$ python3 -q
>>> import numpy as np
>>> import numpy.linalg as la
>>> np.set_printoptions(precision=1, suppress=True, linewidth=100)
>>> def rd(a):
...     return np.round(a, 1) + 0
... 
>>> K = np.array([[-20.1, -18.7, -11.8, -10.9],
...     [-5.1, 7.8, -0.9, 2.4],
...     [11.1, 6.5, -5.3, -3.9],
...     [7.2, -0.7, 3.0, 0.7]])
>>> np.allclose(K, K.T)
False
>>> rd(np.sort(np.abs(la.eigvals(K))))
array([ 0.2,  9.2, 16.3, 16.3])
>>> rd((K - K.T) / 2)
array([[  0. ,  -6.8, -11.4,  -9. ],
       [  6.8,   0. ,  -3.7,   1.5],
       [ 11.4,   3.7,   0. ,  -3.4],
       [  9. ,  -1.5,   3.4,   0. ]])
>>> rd(np.trace(K))
np.float64(-16.9)
>>> th = np.radians(15)
>>> R = np.eye(4)
>>> R[1, 1] = R[3, 3] = np.cos(th)
>>> R[1, 3], R[3, 1] = -np.sin(th), np.sin(th)
>>> print(rd(R))
[[ 1.   0.   0.   0. ]
 [ 0.   1.   0.  -0.3]
 [ 0.   0.   1.   0. ]
 [ 0.   0.3  0.   1. ]]
>>> M2 = K @ R.T
>>> rd(M2)
array([[-20.1, -15.2, -11.8, -15.4],
       [ -5.1,   6.9,  -0.9,   4.3],
       [ 11.1,   7.3,  -5.3,  -2.1],
       [  7.2,  -0.9,   3. ,   0.5]])
>>> print(np.allclose(la.norm(K, axis=1), la.norm(M2, axis=1)))
True
>>> print(rd(np.abs(M2 - K).max(axis=0)))
[0.  3.5 0.  4.5]
>>> rd(la.norm(K, 2))
np.float64(33.3)
>>> print(la.norm(K, axis=1).argmax())
0
>>> print(rd(la.norm(K[1] - K[3])))
15.5
>>> feats = np.load("case14.npy")
>>> feats
array([[0, 0, 0, 0],
       [0, 0, 1, 1],
       [0, 1, 0, 1],
       [0, 1, 1, 0]])
>>> proj = np.triu(np.array([[1, 3, -9, 5], [-9, 1, -5, -9], [0, -2, -4, -8], [-8, 8, 6, -6]]), 1) + np.eye(4)
>>> M2 = proj @ feats @ la.inv(proj)
>>> print(np.trace(M2), np.trace(feats))
0.0 0
>>> proj @ feats - feats @ proj
array([[  0.,  -4.,   8.,  -6.],
       [  0., -14.,  -9.,   3.],
       [  0.,  -8.,  -3.,   9.],
       [  0.,   0.,   5.,  17.]])
>>> rd(np.poly(M2))
array([ 1.,  0., -3., -2.,  0.])
>>> np.trace(feats @ feats @ feats) // 6
np.int64(1)
>>> feats.sum(axis=0)
array([0, 2, 2, 2])
>>> print(feats @ feats)
[[0 0 0 0]
 [0 2 1 1]
 [0 1 2 1]
 [0 1 1 2]]
>>> L = np.diag(feats.sum(axis=1)) - feats
>>> round(la.det(L[1:, 1:]))
0
>>> la.matrix_rank(L)
np.int64(2)
>>> W0 = np.array([[2.0, 1.0, 0.0], [0.0, 2.0, 1.0], [0.0, 0.0, 2.0]])
>>> x = np.array([4, 0, 3])
>>> h = np.maximum(W0 @ x, 0)
>>> print(W0 * (h > 1e-9)[:, None])
[[2. 1. 0.]
 [0. 2. 1.]
 [0. 0. 2.]]
>>> np.maximum(W0 @ x, 0) - np.maximum(-W0 @ x, 0)
array([8., 3., 6.])
>>> print(h)
[8. 3. 6.]
>>> np.maximum(W0 @ (3 * x), 0)
array([24.,  9., 18.])
>>> W0.T @ h
array([16., 14., 15.])
>>> M2 = W0[0, 0] * W0[1:] - np.outer(W0[1:, 0], W0[0])
>>> M2
array([[0., 4., 2.],
       [0., 0., 4.]])
>>> np.flatnonzero(~M2.round(6).any(axis=1))
array([], dtype=int64)
>>> W0[:, 0] / W0[0, 0]
array([1., 0., 0.])
>>> m1 = np.loadtxt("w.csv", delimiter=",")
>>> m1
array([[-2.9, -1.1,  3.1],
       [-3.1, -1. ,  3.1],
       [-3.2, -1.1,  3. ],
       [-2.9, -1. ,  3.2],
       [-2.9, -1.1,  3. ],
       [-3. , -1.1,  3.1],
       [-3. , -1. ,  3. ],
       [-2.9, -0.9,  3.1],
       [-2.8, -0.9,  2.9],
       [-2.9, -0.9,  3.1],
       [-3. , -1. ,  2.9],
       [ 3.3, -2. , -2. ],
       [ 2.9, -1.9, -2.1],
       [ 2.9, -2.1, -2.1],
       [ 3. , -2. , -2. ],
       [ 3.1, -1.9, -2. ],
       [ 3. , -1.8, -2. ],
       [ 2.8, -2. , -2. ],
       [ 3.1, -2. , -2. ],
       [ 3.1, -1.9, -1.9],
       [ 2.9, -2. , -2.1],
       [ 3.2, -2.2, -2. ]])
>>> G = m1.T @ m1
>>> rd(la.svd(m1, compute_uv=False) ** 2)
array([344.2,  54.8,   0.3])
>>> rd(np.diag(G))
array([197.8,  54.6, 147. ])
>>> la.matrix_rank(G)
np.int64(3)
>>> rd(G)
array([[ 197.8,  -33.1, -166.4],
       [ -33.1,   54.6,   10.2],
       [-166.4,   10.2,  147. ]])
>>> z = m1[:, 2] > np.median(m1[:, 2])
>>> u = m1[z].mean(axis=0) - m1[~z].mean(axis=0)
>>> ((m1 - m1.mean(axis=0)) @ u > 0).astype(int)
array([1, 1, 1, 1, 1, 1, 1, 1, 1, 1, 1, 0, 0, 0, 0, 0, 0, 0, 0, 0, 0, 0])
>>> np.argsort(-np.abs(u).round(6), kind="stable")
array([0, 2, 1])
>>> z.astype(int)
array([1, 1, 1, 1, 1, 1, 1, 1, 1, 1, 1, 0, 0, 0, 0, 0, 0, 0, 0, 0, 0, 0])
>>> print(rd(u))
[-6.   1.   5.1]
>>> (((m1 - m1.mean(axis=0)) @ u > 0) == z).mean()
np.float64(1.0)
>>> A = np.loadtxt("x.csv", delimiter=",")
>>> A
array([[ 3.,  3.,  0.,  3.,  3.,  0.],
       [ 0.,  3.,  2.,  0.,  3.,  2.],
       [ 3.,  2.,  2.,  3.,  2.,  2.],
       [ 0.,  0.,  0., -3., -3.,  0.],
       [ 0.,  0.,  0.,  0., -3., -2.],
       [ 0.,  0.,  0., -3., -2., -2.]])
>>> rd(la.eigvals(W0).sum().real)
np.float64(6.0)
>>> np.einsum("ii->", W0)
np.float64(6.0)
>>> rd(la.det(W0[::-1]))
np.float64(-8.0)
>>> np.kron(np.eye(2, dtype=int), W0)
array([[2., 1., 0., 0., 0., 0.],
       [0., 2., 1., 0., 0., 0.],
       [0., 0., 2., 0., 0., 0.],
       [0., 0., 0., 2., 1., 0.],
       [0., 0., 0., 0., 2., 1.],
       [0., 0., 0., 0., 0., 2.]])
>>> print(np.poly(W0))
[ 1. -6. 12. -8.]
>>> A.shape
(6, 6)
>>> la.matrix_rank(A)
np.int64(6)
>>> rd(la.norm(A))
np.float64(12.0)
>>> A - A[0]
array([[ 0.,  0.,  0.,  0.,  0.,  0.],
       [-3.,  0.,  2., -3.,  0.,  2.],
       [ 0., -1.,  2.,  0., -1.,  2.],
       [-3., -3.,  0., -6., -6.,  0.],
       [-3., -3.,  0., -3., -6., -2.],
       [-3., -3.,  0., -6., -5., -2.]])
>>> rd(A.mean(axis=0))
array([1. , 1.3, 0.7, 0. , 0. , 0. ])
>>> A.sum(axis=1)
array([12., 10., 14., -6., -5., -7.])
>>> A.sum(axis=0)
array([6., 8., 4., 0., 0., 0.])
>>> rd(np.sort(la.eigvals(W0)))
array([2., 2., 2.])
>>> J = np.array([[1.2, 0.7, 1.2],
...     [-1.8, -0.2, 0.5],
...     [-1.8, -0.2, 0.5],
...     [0.1, -0.8, -0.4]])
>>> M2 = np.c_[J[:, :1] @ np.array([[2]]), np.array([-3, -1, -1, -3])]
>>> M2
array([[ 2.4, -3. ],
       [-3.6, -1. ],
       [-3.6, -1. ],
       [ 0.2, -3. ]])
>>> rd(la.norm(M2 - J @ la.lstsq(J, M2)[0], axis=0))
array([0., 0.])
>>> print(rd(la.norm(la.qr(J)[0].T @ M2, axis=0) ** 2 / ((M2 ** 2).sum(axis=0) + 1e-12)))
[1. 1.]
>>> rng = np.random.default_rng(435476)
>>> z = rng.integers(0, 2, 4)
>>> E = np.array([[4, 3, 4, 3], [6, 8, 1, 3], [6, 3, 9, 4], [7, 9, 0, 6]]) * (z[:, None] == z)
>>> E
array([[4, 0, 0, 0],
       [0, 8, 1, 3],
       [0, 3, 9, 4],
       [0, 9, 0, 6]])
>>> u = np.array([6, -9])
>>> np.array([np.convolve(row, u, "same") for row in E])
array([[ 24, -36,   0,   0],
       [  0,  48, -66,   9],
       [  0,  18,  27, -57],
       [  0,  54, -81,  36]])
>>> print(np.polyval(u, E[1]))
[-9 39 -3  9]
>>> np.cross(E[1, :3], E[2, :3])
array([69,  0,  0])
